In [1]: import numpy as np

In [2]: np.set_printoptions(precision=2, suppress=True, linewidth=120)

In [3]: def rnd(a):
   ...:     return np.round(a, 2) + 0
   ...: 

In [4]: sigma = 3 * 0.7 ** np.arange(4)

In [5]: rng = np.random.default_rng(99)

In [6]: F = rng.normal(size=(15, 4)) * rng.permutation(sigma)

In [7]: print(rnd(F))
[[ 0.17 -1.39  0.07  0.71]
 [-3.69  5.05 -0.67 -0.61]
 [-2.2   2.8   0.99  1.28]
 [ 1.88  0.79  0.48  0.96]
 [-1.84 -0.14  0.56 -0.47]
 [ 1.52 -1.06  0.99  0.14]
 [ 0.97 -4.55 -1.26  1.38]
 [ 0.37 -0.24  1.42  0.77]
 [-0.1  -1.93  2.88  0.71]
 [-3.3   2.52  1.13  0.84]
 [-0.85  4.41 -1.1   1.25]
 [ 0.61  5.09 -0.57  0.72]
 [ 1.77 -0.97  0.02 -0.43]
 [ 1.    2.07 -0.43  0.36]
 [-1.22 -1.56 -2.83 -1.21]]

In [8]: W1 = np.array([[1, -4, -3, -2, 4],
   ...:     [-2, 8, 6, -5, 2],
   ...:     [-1, -4, -3, -4, -3],
   ...:     [6, 3, 4, -5, -5]])

In [9]: beta = np.array([-3, -2, 3, 3, 0])

In [10]: act = np.maximum(F @ W1 + beta, 0)

In [11]: print((act > 0).astype(int))
[[1 0 0 1 0]
 [0 1 1 0 1]
 [0 1 1 0 0]
 [1 0 1 0 1]
 [0 1 1 1 0]
 [1 0 0 1 1]
 [1 0 0 1 0]
 [1 0 0 0 0]
 [1 0 0 0 0]
 [0 1 1 0 0]
 [0 1 1 0 1]
 [0 1 1 0 1]
 [0 0 0 1 1]
 [0 1 1 0 1]
 [0 0 1 1 1]]

In [12]: cent = np.array([[-1, -4], [-5, -2], [-3, 1], [0, 4], [-3, 0]])

In [13]: print(W1 @ cent)
[[ 16  -7]
 [-62 -22]
 [ 39  -7]
 [-18 -46]]

In [14]: cen = F - F.mean(axis=0)

In [15]: left, sigma, Vt = np.linalg.svd(cen, full_matrices=False)

In [16]: print(rnd(np.abs(Vt[-1])))
[0.15 0.07 0.26 0.95]

In [17]: print(rnd(Vt[0] * np.sign(Vt[0, np.abs(Vt[0]).argmax()])))
[-0.37  0.93 -0.04  0.  ]

In [18]: print((np.sign(left[:, 0]) == np.sign(left[0, 0])).astype(int))
[1 0 0 1 1 1 1 1 1 0 0 0 1 0 1]

In [19]: cen = (F - F.mean(axis=0)) / F.std(axis=0)

In [20]: print(np.argwhere(np.abs(cen) > 2))
[[ 8  2]
 [14  2]
 [14  3]]

In [21]: beta = np.linalg.lstsq(np.delete(cen, 0, axis=1), cen[:, 0])[0]

In [22]: print(np.abs(beta).argmax())
0

In [23]: vec = np.array([-1, 2, -1, 0])

In [24]: a = np.maximum(F @ vec, 0)

In [25]: print(np.flatnonzero(a > 1e-9))
[ 1  2  4  9 10 11 13 14]

In [26]: data = np.array([[0, 1, 1, 0, 1],
    ...:     [1, 0, 0, 1, 0],
    ...:     [1, 0, 0, 1, 1],
    ...:     [0, 1, 1, 0, 0],
    ...:     [1, 0, 1, 0, 0]])

In [27]: print(data @ data)
[[3 0 1 2 1]
 [0 2 2 0 1]
 [1 2 3 0 1]
 [2 0 0 2 1]
 [1 1 1 1 2]]

In [28]: print(data.sum(axis=0))
[3 2 3 2 2]

In [29]: print(np.argwhere(np.triu(data)))
[[0 1]
 [0 2]
 [0 4]
 [1 3]
 [2 3]
 [2 4]]

In [30]: Lm = np.diag(data.sum(axis=1)) - data

In [31]: print(np.linalg.matrix_rank(Lm))
4

In [32]: print(Lm)
[[ 3 -1 -1  0 -1]
 [-1  2  0 -1  0]
 [-1  0  3 -1 -1]
 [ 0 -1 -1  2  0]
 [-1  0 -1  0  2]]

In [33]: Q, r_ = np.linalg.qr(F)

In [34]: print(rnd(np.trace(Q @ Q.T)))
4.0

In [35]: print(np.allclose(r_.T @ r_, F.T @ F))
True

In [36]: M2 = np.c_[F[:, :2] @ np.array([[1, 1], [4, 2]]), np.array([0, 0, 2, -3, -1, 3, 3, -1, 2, 0, -1, 1, 2, -1, 0])]

In [37]: print(rnd(M2))
[[ -5.4   -2.61   0.  ]
 [ 16.52   6.42   0.  ]
 [  8.98   3.39   2.  ]
 [  5.03   3.45  -3.  ]
 [ -2.39  -2.12  -1.  ]
 [ -2.71  -0.6    3.  ]
 [-17.24  -8.13   3.  ]
 [ -0.6   -0.11  -1.  ]
 [ -7.82  -3.96   2.  ]
 [  6.77   1.74   0.  ]
 [ 16.81   7.98  -1.  ]
 [ 20.98  10.8    1.  ]
 [ -2.11  -0.17   2.  ]
 [  9.27   5.14  -1.  ]
 [ -7.48  -4.35   0.  ]]

In [38]: print(rnd(np.linalg.lstsq(F, M2[:, 0])[0]))
[1. 4. 0. 0.]

In [39]: print(np.linalg.matrix_rank(M2))
3

In [40]: print(np.linalg.matrix_rank(np.c_[F, M2]))
5

In [41]: print(np.linalg.matrix_rank(data, rtol=0.1))
4

In [42]: print(rnd(np.linalg.norm(data, 2) / np.linalg.norm(data)))
0.72

In [43]: feats = np.load("arr.npy")

In [44]: print(feats)
[[  6.98  -9.08  -7.01  -8.04  20.02]
 [-13.89  -0.96   0.07   9.9    2.97]
 [-10.97   6.02   5.04   9.92 -13.02]
 [  2.97 -11.99  16.    -1.01   2.01]]

In [45]: left, sigma, Vt = np.linalg.svd(feats)

In [46]: print(np.argmax(sigma[:-1] / (sigma[1:] + 1e-6)) + 1)
3

In [47]: M2 = left[:, :3] @ np.diag(sigma[:3]) @ Vt[:3]

In [48]: print(rnd(M2))
[[  7.    -9.07  -7.01  -8.02  20.03]
 [-13.9   -0.97   0.07   9.89   2.96]
 [-10.94   6.03   5.05   9.95 -13.01]
 [  2.97 -11.99  16.    -1.01   2.01]]
